>>> import numpy as np
>>> import numpy.linalg as la
>>> np.set_printoptions(precision=3, suppress=True, linewidth=120)
>>> rnd = lambda a: np.round(a, 3) + 0
>>> B = np.array([[3], [3]])
>>> basis = np.array([[-3, 3]])
>>> rng = np.random.default_rng(51)
>>> M = B @ basis + 0.02 * rng.normal(size=(2, 2))
>>> rnd(M)
array([[-9.012,  8.988],
       [-8.998,  9.025]])
>>> U, sigma, vt = la.svd(M, full_matrices=False)
>>> rnd(np.sqrt((sigma ** 2).sum())), rnd(la.norm(M))
(np.float64(18.011), np.float64(18.011))
>>> np.allclose(U * sigma @ vt, M)
True
>>> rnd(vt @ vt.T)
array([[1., 0.],
       [0., 1.]])
>>> rnd(U.T @ M @ vt.T)
array([[18.011,  0.   ],
       [ 0.   ,  0.025]])
>>> rnd(sigma / sigma[0])
array([1.   , 0.001])
>>> rnd(np.abs(vt[0]))
array([0.707, 0.707])
>>> t3 = np.stack([M, -1 * M, M[::-1]])
>>> la.matrix_rank(t3.reshape(3, -1))
np.int64(2)
>>> la.matrix_rank(t3)
array([2, 2, 2])
>>> (t3 @ M.T).shape
(3, 2, 2)
>>> rnd(la.det(t3))
array([-0.456, -0.456,  0.456])
>>> rnd(t3.sum(axis=0))
array([[-8.998,  9.025],
       [-9.012,  8.988]])
>>> rnd(np.einsum("bij,cij->bc", t3, t3))
array([[ 324.406, -324.406,  324.404],
       [-324.406,  324.406, -324.404],
       [ 324.404, -324.404,  324.406]])
>>> rnd(la.norm(t3, axis=(1, 2)))
array([18.011, 18.011, 18.011])
>>> J = np.load("dump.npy")
>>> J
array([[0, 0, 1, 0],
       [0, 0, 0, 1],
       [1, 0, 0, 0],
       [0, 1, 0, 0]])
>>> theta = np.radians(30)
>>> Rm = np.eye(4)
>>> Rm[3, 3] = Rm[0, 0] = np.cos(theta)
>>> Rm[3, 0], Rm[0, 3] = -np.sin(theta), np.sin(theta)
>>> rnd(Rm)
array([[ 0.866,  0.   ,  0.   ,  0.5  ],
       [ 0.   ,  1.   ,  0.   ,  0.   ],
       [ 0.   ,  0.   ,  1.   ,  0.   ],
       [-0.5  ,  0.   ,  0.   ,  0.866]])
>>> B = J @ Rm.T
>>> rnd(B)
array([[ 0.   ,  0.   ,  1.   ,  0.   ],
       [ 0.5  ,  0.   ,  0.   ,  0.866],
       [ 0.866,  0.   ,  0.   , -0.5  ],
       [ 0.   ,  1.   ,  0.   ,  0.   ]])
>>> np.allclose(la.norm(J, axis=1), la.norm(B, axis=1))
True
>>> rnd(la.det(Rm)), rnd(np.trace(Rm))
(np.float64(1.0), np.float64(3.732))
>>> rnd(np.abs(B - J).max(axis=0))
array([0.5, 0. , 0. , 0.5])
>>> la.norm(J, axis=1).argmax()
np.int64(0)
>>> rnd(la.norm(J, "nuc"))
np.float64(4.0)
>>> rnd(la.norm(J, 1)), rnd(la.norm(J, np.inf))
(np.float64(1.0), np.float64(1.0))
>>> rnd(la.norm(J[1] - J[3]))
np.float64(1.414)
>>> rnd(la.norm(J, axis=1))
array([1., 1., 1., 1.])
>>> [round(float(la.det(J[:i, :i])), 2) + 0 for i in range(1, 5)]
[0.0, 0.0, 0.0, 1.0]
>>> np.all(la.eigvalsh(J) > 0)
np.False_
>>> try:
...     la.cholesky(J)
... except la.LinAlgError as e:
...     print(e)
... 
Matrix is not positive definite
>>> data = np.array([[1.0, 4.0, 0.0], [4.0, 0.0, 4.0], [0.0, 4.0, 1.0]])
>>> (data + data.T) / 2
array([[1., 4., 0.],
       [4., 0., 4.],
       [0., 4., 1.]])
>>> rnd(la.matrix_power(data, 4))
array([[ 561.,  260.,  560.],
       [ 260., 1056.,  260.],
       [ 560.,  260.,  561.]])
>>> assert data == data.T
Traceback (most recent call last):
  File "<python-input-47>", line 1, in <module>
    assert data == data.T
           ^^^^^^^^^^^^^^
ValueError: The truth value of an array with more than one element is ambiguous. Use a.any() or a.all()
>>> rnd(la.det(data))
np.float64(-32.0)
>>> np.allclose(data, data.T)
True
>>> theta = np.radians(135)
>>> Rm = np.eye(3)
>>> Rm[1, 1] = Rm[0, 0] = np.cos(theta)
>>> Rm[1, 0], Rm[0, 1] = -np.sin(theta), np.sin(theta)
>>> rnd(Rm)
array([[-0.707,  0.707,  0.   ],
       [-0.707, -0.707,  0.   ],
       [ 0.   ,  0.   ,  1.   ]])
>>> B = data @ Rm.T
>>> rnd(la.det(Rm)), rnd(np.trace(Rm))
(np.float64(1.0), np.float64(-0.414))
>>> np.allclose(la.norm(data, axis=1), la.norm(B, axis=1))
True
>>> mat = np.load("x.npy")
>>> mat
array([[ -9,  -2,  -6,  -6],
       [ -8, -28, -37,  11],
       [ -8, -26, -25, -19],
       [ -6, -33, -39,   6]])
>>> B = np.array([[-3, 0], [8, -9], [-6, -2], [-3, 4]])
>>> np.einsum("ij,ij->i", mat, mat)
array([ 157, 2338, 1726, 2682])
>>> mat @ B
array([[ 65,   6],
       [-11, 370],
       [ 23, 208],
       [-30, 399]])
>>> la.matrix_rank(np.vstack([mat, B.T]))
np.int64(4)
>>> la.matrix_rank(mat @ B)
np.int64(2)
>>> x = np.array([2, -4, -2, -3])
>>> h = np.maximum(mat @ x, 0)
>>> mat * (h > 1e-9)[:, None]
array([[ -9,  -2,  -6,  -6],
       [ -8, -28, -37,  11],
       [ -8, -26, -25, -19],
       [ -6, -33, -39,   6]])
>>> np.maximum(mat @ x, 0) - np.maximum(-mat @ x, 0)
array([ 20, 137, 195, 180])
>>> np.tanh(mat @ x)
array([1., 1., 1., 1.])
>>> np.flatnonzero(h > 1e-9)
array([0, 1, 2, 3])
>>> h
array([ 20, 137, 195, 180])
>>> rk = la.matrix_rank(mat)
>>> rk
np.int64(3)
>>> N = la.svd(mat)[2][rk:].T
>>> [int(la.matrix_rank(mat[:, :j + 1])) for j in range(4)]
[1, 2, 3, 3]
>>> [int(la.matrix_rank(mat[:i])) for i in range(1, len(mat) + 1)]
[1, 2, 3, 3]
>>> rnd(N @ N.T)
array([[ 0.174,  0.261, -0.261, -0.087],
       [ 0.261,  0.391, -0.391, -0.13 ],
       [-0.261, -0.391,  0.391,  0.13 ],
       [-0.087, -0.13 ,  0.13 ,  0.043]])
>>> N.shape
(4, 1)
>>> np.unique(mat.round(6), axis=0).shape
(4, 4)
>>> la.lstsq(mat[:-1].T, mat[-1])[2]
np.int32(3)
>>> np.abs(np.diag(la.qr(mat)[1])) > 1e-9
array([ True,  True,  True, False])
>>> F = np.load("layer7.npy")
>>> rnd(F)
array([[-0.289, -0.553, -0.553, -0.553],
       [-0.553,  0.763, -0.237, -0.237],
       [-0.553, -0.237,  0.763, -0.237],
       [-0.553, -0.237, -0.237,  0.763]])
>>> O, vecs = la.qr(F[:, :1])[0], la.qr(F[:, 1:])[0]
>>> sigma = la.svd(O.T @ vecs, compute_uv=False)
>>> (sigma > 0.9).sum()
np.int64(0)
>>> rnd(np.degrees(np.arccos(sigma.clip(0, 1))))
array([90.])
>>> def softmax(z):
...     e = np.exp(z - z.max(axis=-1, keepdims=True))
...     return e / e.sum(axis=-1, keepdims=True)
... 
>>> rnd(softmax(mat).sum(axis=1))
array([1., 1., 1., 1.])
>>> scores = mat @ mat.T / np.sqrt(4)
>>> rnd(softmax(scores)[0] @ mat)
array([ -8., -26., -25., -19.])
>>> evals, vecs = la.eigh(F)
>>> x = np.array([1, 0, 0, 1])
>>> rnd(x @ F @ x / (x @ x)), rnd(evals[0]), rnd(evals[-1])
(np.float64(-0.316), np.float64(-1.0), np.float64(1.0))
>>> rnd(x @ F @ x)
np.float64(-0.632)
>>> A = np.array([[3.0, 1.0], [1.0, 3.0]])
>>> evals, vecs = la.eig(A)
>>> A @ vecs[:, 0] - evals[0] * vecs[:, 0]
array([0., 0.])
>>> L = la.cholesky(A)
>>> rnd(L @ L.T)
array([[3., 1.],
       [1., 3.]])
>>> rnd(np.diag(L) ** 2)
array([3.   , 2.667])
>>> evals, vecs = la.eigh(A)
>>> x = np.array([-2, 2])
>>> x @ A @ x / (x @ x), evals[0], evals[-1]
(np.float64(2.0), np.float64(2.0), np.float64(4.0))
>>> np.abs(A).sum(axis=1).max(), np.abs(evals).max()
(np.float64(4.0), np.float64(4.0))
>>> rnd(vecs * np.maximum(evals, 0) @ vecs.T)
array([[3., 1.],
       [1., 3.]])
>>> rnd(vecs * np.sqrt(evals) @ vecs.T)
array([[1.707, 0.293],
       [0.293, 1.707]])
>>> (np.sign(vecs[:, -1].round(6)) == np.sign(vecs[0, -1].round(6))).astype(int)
array([1, 1])
>>> u = np.array([0, 0, 0]) + 0.5
>>> W0 = np.eye(3) - 2 * np.outer(u, u) / (u @ u)
>>> rnd(W0)
array([[ 0.333, -0.667, -0.667],
       [-0.667,  0.333, -0.667],
       [-0.667, -0.667,  0.333]])
>>> x = np.array([-4, 4, 3])
>>> rhs = W0 @ x
>>> rhs
array([-6.,  2.,  1.])
>>> rnd(la.solve(W0, -2 * rhs))
array([ 8., -8., -6.])
>>> rnd(la.solve(W0, rhs))
array([-4.,  4.,  3.])
>>> rnd((W0 @ W0)[0])
array([1., 0., 0.])
>>> rnd(np.fft.fft(W0[0]))
array([-1.+0.j,  1.+0.j,  1.+0.j])
>>> cov = W0.T @ W0
>>> rnd(la.svd(W0, compute_uv=False) ** 2)
array([1., 1., 1.])
>>> rnd(cov)
array([[1., 0., 0.],
       [0., 1., 0.],
       [0., 0., 1.]])
>>> la.matrix_rank(cov)
np.int64(3)
>>> rnd(la.eigvalsh(cov)[::-1])
array([1., 1., 1.])
>>> idx = rng.permutation(3)
>>> B = W0[:, idx] * rng.choice([-1, 1], 3)
>>> rnd(B)
array([[-0.667,  0.667,  0.333],
       [ 0.333,  0.667, -0.667],
       [-0.667, -0.333, -0.667]])
>>> U, _, vt = la.svd(W0.T @ B)
>>> rnd(U @ vt)
array([[ 0.,  0.,  1.],
       [ 1.,  0.,  0.],
       [ 0., -1.,  0.]])
>>> idx
array([1, 2, 0])
>>> X = np.array([[1, 0, 0, 0], [0, 1, 0, 0], [0, 0, 1, 0], [0, 0, 0, 1]])
>>> X
array([[1, 0, 0, 0],
       [0, 1, 0, 0],
       [0, 0, 1, 0],
       [0, 0, 0, 1]])
>>> rnd(la.norm(X, axis=0))
array([1., 1., 1., 1.])
>>> rnd(la.pinv(X))
array([[1., 0., 0., 0.],
       [0., 1., 0., 0.],
       [0., 0., 1., 0.],
       [0., 0., 0., 1.]])
>>> X @ X.T
array([[1, 0, 0, 0],
       [0, 1, 0, 0],
       [0, 0, 1, 0],
       [0, 0, 0, 1]])
>>> x = np.array([2, -3, -1, 1])
>>> X.T @ (X @ x)
array([ 2, -3, -1,  1])
>>> rnd(la.inv(X))
array([[1., 0., 0., 0.],
       [0., 1., 0., 0.],
       [0., 0., 1., 0.],
       [0., 0., 0., 1.]])
>>> 4 - la.matrix_rank(X - np.eye(4), tol=1e-8)
np.int64(4)
>>> rnd(np.sort(np.abs(np.degrees(np.angle(la.eigvals(X))))))
array([0., 0., 0., 0.])
>>> rnd(la.norm(x)), rnd(la.norm(X @ x))
(np.float64(3.873), np.float64(3.873))
>>> cov = X.T @ X
>>> np.trace(cov), (X ** 2).sum()
(np.int64(4), np.int64(4))
>>> np.diag(cov)
array([1, 1, 1, 1])
>>> la.matrix_rank(cov)
np.int64(4)
>>> np.allclose(cov, cov.T)
True
>>> rnd(la.eigvalsh(cov)[::-1])
array([1., 1., 1., 1.])
>>> B = X[0, 0] * X[1:] - np.outer(X[1:, 0], X[0])
>>> B
array([[0, 1, 0, 0],
       [0, 0, 1, 0],
       [0, 0, 0, 1]])
>>> np.flatnonzero(~B.round(6).any(axis=1))
array([], dtype=int64)
